In [1]: import numpy as np

In [2]: np.set_printoptions(precision=2, suppress=True, linewidth=160)

In [3]: E = np.loadtxt("out18.csv", delimiter=",")

In [4]: E
Out[4]: 
array([[ 5.,  0.,  1., 22., 12.,  0.,  0.],
       [ 6.,  5.,  5.,  2.,  0.,  0.,  0.],
       [ 0.,  1.,  0., 15.,  0.,  0.,  7.],
       [ 0.,  8.,  0.,  8.,  0.,  0.,  9.],
       [13.,  0., 23., 13., 10.,  0.,  0.],
       [ 0.,  0.,  7., 15.,  0.,  0.,  0.],
       [ 0.,  1.,  1., 19.,  0.,  0.,  0.],
       [ 0.,  0.,  3., 21.,  0.,  0.,  0.],
       [ 4., 14.,  0.,  0.,  0.,  0., 14.],
       [ 0.,  2.,  9., 14.,  0.,  0.,  0.],
       [16.,  9., 11.,  0.,  0.,  0.,  0.],
       [ 0.,  0.,  0.,  6.,  0.,  1.,  6.],
       [ 0.,  0.,  0., 18.,  0.,  0.,  0.],
       [ 0., 14.,  0.,  0.,  0.,  0., 14.],
       [ 7.,  3.,  0.,  5.,  5., 14., 12.],
       [ 6.,  0.,  0.,  0.,  0.,  0.,  0.],
       [ 8.,  3.,  7., 10., 10.,  0.,  3.],
       [ 6.,  0.,  0.,  7.,  0.,  2.,  0.],
       [18., 19., 17.,  0.,  0.,  0.,  5.],
       [12., 19., 11.,  0.,  2.,  0., 11.],
       [ 0.,  0.,  0., 20.,  0.,  0.,  0.],
       [ 0.,  0.,  0., 18.,  0.,  0.,  0.],
       [ 0.,  0.,  7., 18.,  0.,  0.,  0.],
       [ 0.,  2.,  0.,  5.,  0.,  7., 11.],
       [ 2.,  0.,  0., 20.,  6.,  2.,  0.],
       [ 0.,  0.,  0., 18.,  0.,  2.,  1.],
       [ 0.,  0.,  0., 28.,  0.,  0.,  0.],
       [ 0.,  0.,  0., 14.,  0.,  0.,  1.]])

In [5]: other = np.c_[E[:, :4] @ np.array([[1, -2, 9, -3], [5, -3, 0, 2], [-4, 0, 1, 2], [2, -9, -8, 6]]), np.array([2, 1, 1, 7, 4, -2, -6, 8, -5, -4, 6, -2, -6, -6, 7, 2, -8, -3, 6, 3, 3, -5, -2, 6, 8, -5, 5, -7])]

In [6]: other
Out[6]: 
array([[  45., -208., -130.,  119.,    2.],
       [  15.,  -45.,   43.,   14.,    1.],
       [  35., -138., -120.,   92.,    1.],
       [  56.,  -96.,  -64.,   64.,    7.],
       [ -53., -143.,   36.,   85.,    4.],
       [   2., -135., -113.,  104.,   -2.],
       [  39., -174., -151.,  118.,   -6.],
       [  30., -189., -165.,  132.,    8.],
       [  74.,  -50.,   36.,   16.,   -5.],
       [   2., -132., -103.,  106.,   -4.],
       [  17.,  -59.,  155.,   -8.,    6.],
       [  12.,  -54.,  -48.,   36.,   -2.],
       [  36., -162., -144.,  108.,   -6.],
       [  70.,  -42.,    0.,   28.,   -6.],
       [  32.,  -68.,   23.,   15.,    7.],
       [   6.,  -12.,   54.,  -18.,    2.],
       [  15., -115.,   -1.,   56.,   -8.],
       [  20.,  -75.,   -2.,   24.,   -3.],
       [  45.,  -93.,  179.,   18.,    6.],
       [  63.,  -81.,  119.,   24.,    3.],
       [  40., -180., -160.,  120.,    3.],
       [  36., -162., -144.,  108.,   -5.],
       [   8., -162., -137.,  122.,   -2.],
       [  20.,  -51.,  -40.,   34.,    6.],
       [  42., -184., -142.,  114.,    8.],
       [  36., -162., -144.,  108.,   -5.],
       [  56., -252., -224.,  168.,    5.],
       [  28., -126., -112.,   84.,   -7.]])

In [7]: np.round(np.linalg.norm(other - E @ np.linalg.lstsq(E, other)[0], axis=0), 2) + 0
Out[7]: array([ 0.  ,  0.  ,  0.  ,  0.  , 24.32])

In [8]: np.linalg.matrix_rank(np.c_[E, other])
Out[8]: np.int64(8)

In [9]: np.linalg.norm(np.linalg.qr(E)[0].T @ other, axis=0) ** 2 / ((other ** 2).sum(axis=0) + 1e-12)
Out[9]: array([1. , 1. , 1. , 1. , 0.2])

In [10]: Uu, sv, Vt = np.linalg.svd(other, full_matrices=False)

In [11]: np.round(np.sqrt((sv ** 2).sum()), 2), round(float(np.linalg.norm(other)), 2)
Out[11]: (np.float64(1063.08), 1063.08)

In [12]: sv / sv[0]
Out[12]: array([1.  , 0.36, 0.14, 0.04, 0.03])

In [13]: np.abs(Uu[:, 0]).round(6).argmax()
Out[13]: np.int64(26)

In [14]: np.round(Vt @ Vt.T, 2) + 0
Out[14]: 
array([[1., 0., 0., 0., 0.],
       [0., 1., 0., 0., 0.],
       [0., 0., 1., 0., 0.],
       [0., 0., 0., 1., 0.],
       [0., 0., 0., 0., 1.]])

In [15]: np.cumsum(sv ** 2) / np.sum(sv ** 2)
Out[15]: array([0.87, 0.98, 1.  , 1.  , 1.  ])

In [16]: (sv > 1e-8).sum()
Out[16]: np.int64(5)

In [17]: Uu.shape, sv.shape, Vt.shape
Out[17]: ((28, 5), (5,), (5, 5))

In [18]: np.round(Uu.T @ Uu, 2) + 0
Out[18]: 
array([[1., 0., 0., 0., 0.],
       [0., 1., 0., 0., 0.],
       [0., 0., 1., 0., 0.],
       [0., 0., 0., 1., 0.],
       [0., 0., 0., 0., 1.]])
